>>> import numpy as np
>>> np.set_printoptions(suppress=True, linewidth=100)
>>> X = np.load("dump.npy")
>>> X
array([[ 0.3, -0.2, -1.2,  1.7,  0.3,  0.6],
       [-2.7,  0.7, -0.6, -0.6,  0.8,  0.7],
       [-2.1,  1. , -0.3, -0.7, -0.5, -0.9],
       [-0.9, -0.3,  0.8, -1.2,  1.3,  0.6],
       [-1.8,  1.1,  1.7, -2.6,  1.2, -1.4],
       [-0.9,  0.8,  0.6,  0.4,  0.1,  0.1],
       [-5.7,  0.3,  0.1,  1. , -2.5,  0.2]])
>>> proj = X @ np.linalg.solve(X.T @ X, X.T)
>>> np.allclose(proj @ proj, proj)
True
>>> np.round(proj @ X[:, 1], 2)
array([-0.2,  0.7,  1. , -0.3,  1.1,  0.8,  0.3])
>>> def softmax(z):
...     e = np.exp(z - z.max(axis=-1, keepdims=True))
...     return e / e.sum(axis=-1, keepdims=True)
... 
>>> np.round(softmax(X[4]), 2)
array([0.01, 0.24, 0.45, 0.01, 0.27, 0.02])
>>> np.round(softmax(10 * X[4]), 2) + 0
array([0.  , 0.  , 0.99, 0.  , 0.01, 0.  ])
>>> np.round(softmax(X[4] + 2), 2)
array([0.01, 0.24, 0.45, 0.01, 0.27, 0.02])
>>> S = X @ X.T / np.sqrt(6)
>>> np.round(softmax(S)[4] @ X, 2)
array([-1.82,  1.07,  1.63, -2.52,  1.15, -1.34])
>>> softmax(S).round(6).argmax(axis=1)
array([0, 6, 6, 4, 4, 6, 6])
>>> np.round(softmax(S + np.triu(np.full(S.shape, -np.inf), 1)), 2) + 0
array([[1.  , 0.  , 0.  , 0.  , 0.  , 0.  , 0.  ],
       [0.02, 0.98, 0.  , 0.  , 0.  , 0.  , 0.  ],
       [0.01, 0.38, 0.6 , 0.  , 0.  , 0.  , 0.  ],
       [0.03, 0.34, 0.1 , 0.53, 0.  , 0.  , 0.  ],
       [0.  , 0.01, 0.01, 0.01, 0.97, 0.  , 0.  ],
       [0.07, 0.23, 0.19, 0.11, 0.22, 0.18, 0.  ],
       [0.  , 0.  , 0.  , 0.  , 0.  , 0.  , 1.  ]])
>>> M2 = np.c_[X[:, :4] @ np.array([[1, -8, -9, 8], [-7, 8, 5, 1], [-1, -3, -8, 3], [-8, 0, 7, -3]]), np.array([0, 4, 3, 5, 3, 1, 1])]
>>> M2.round(2)
array([[-10.7,  -0.4,  17.8,  -6.5,   0. ],
       [ -2.2,  29. ,  28.4, -20.9,   4. ],
       [ -3.2,  25.7,  21.4, -14.6,   3. ],
       [ 10. ,   2.4,  -8.2,  -1.5,   5. ],
       [  9.6,  18.1, -10.1,  -0.4,   3. ],
       [-10.3,  11.8,  10.1,  -5.8,   1. ],
       [-15.9,  47.7,  59. , -48. ,   1. ]])
>>> np.round(np.linalg.lstsq(X, M2[:, 0])[0], 2) + 0
array([ 1., -7., -1., -8.,  0.,  0.])
>>> np.round(np.linalg.norm(np.linalg.qr(X)[0].T @ M2, axis=0) ** 2 / ((M2 ** 2).sum(axis=0) + 1e-12), 2)
array([1. , 1. , 1. , 1. , 0.9])
>>> np.linalg.matrix_rank(M2)
np.int64(5)
>>> np.round(np.linalg.norm(M2 - X @ np.linalg.lstsq(X, M2)[0], axis=0), 2) + 0
array([0.  , 0.  , 0.  , 0.  , 2.47])
>>> E = np.array([[-0.8, 0.0, 1.0, 1.8, 0.1, -1.9, -0.7, -1.7],
...     [0.4, -0.4, 0.3, -0.4, 1.1, 1.3, 0.3, -0.4],
...     [0.6, -0.1, -1.6, 0.4, -0.4, -0.8, 0.1, 0.6],
...     [-0.9, -0.3, -1.8, -0.4, 0.3, -0.3, -1.1, -0.2],
...     [1.3, 0.9, 0.7, 0.4, 2.1, 0.9, 0.0, -1.5]])
>>> np.round(E[3] @ E[0], 2)
np.float64(-0.09)
>>> round(np.linalg.norm(E, "nuc"), 2)
np.float64(12.11)
>>> np.round(np.linalg.norm(E, axis=0), 2)
array([1.91, 1.03, 2.72, 1.97, 2.42, 2.62, 1.34, 2.39])
>>> np.round(np.linalg.norm(E[3], 1), 2), round(float(np.linalg.norm(E[3], np.inf)), 2)
(np.float64(5.3), 1.8)
>>> round(float(np.linalg.norm(E, 1)), 2), round(float(np.linalg.norm(E, np.inf)), 2)
(5.4, 8.0)
>>> np.round(np.linalg.norm(E, axis=1), 2)
array([3.45, 1.93, 2.06, 2.39, 3.26])
>>> round(float(np.linalg.norm(E) ** 2 / np.linalg.norm(E, 2) ** 2), 2)
2.43
>>> G = E.T @ E
>>> (E @ E.T).shape
(5, 5)
>>> np.linalg.matrix_rank(G)
np.int64(5)
>>> np.trace(G), (E ** 2).sum()
(np.float64(36.21), np.float64(36.21))
>>> arr = np.loadtxt("w.csv", delimiter=",")
>>> arr
array([[ 10.,  18., -12., -11.],
       [-12., -21.,  12.,  12.],
       [  1.,   0.,  -3.,   1.],
       [-12., -18.,  12.,   9.]])
>>> np.allclose(arr @ arr.T, arr.T @ arr)
False
>>> np.allclose(arr, arr.T)
False
>>> np.round(np.linalg.det(arr), 2)
np.float64(-54.0)
>>> (arr + arr.T) / 2
array([[ 10. ,   3. ,  -5.5, -11.5],
       [  3. , -21. ,   6. ,  -3. ],
       [ -5.5,   6. ,  -3. ,   6.5],
       [-11.5,  -3. ,   6.5,   9. ]])
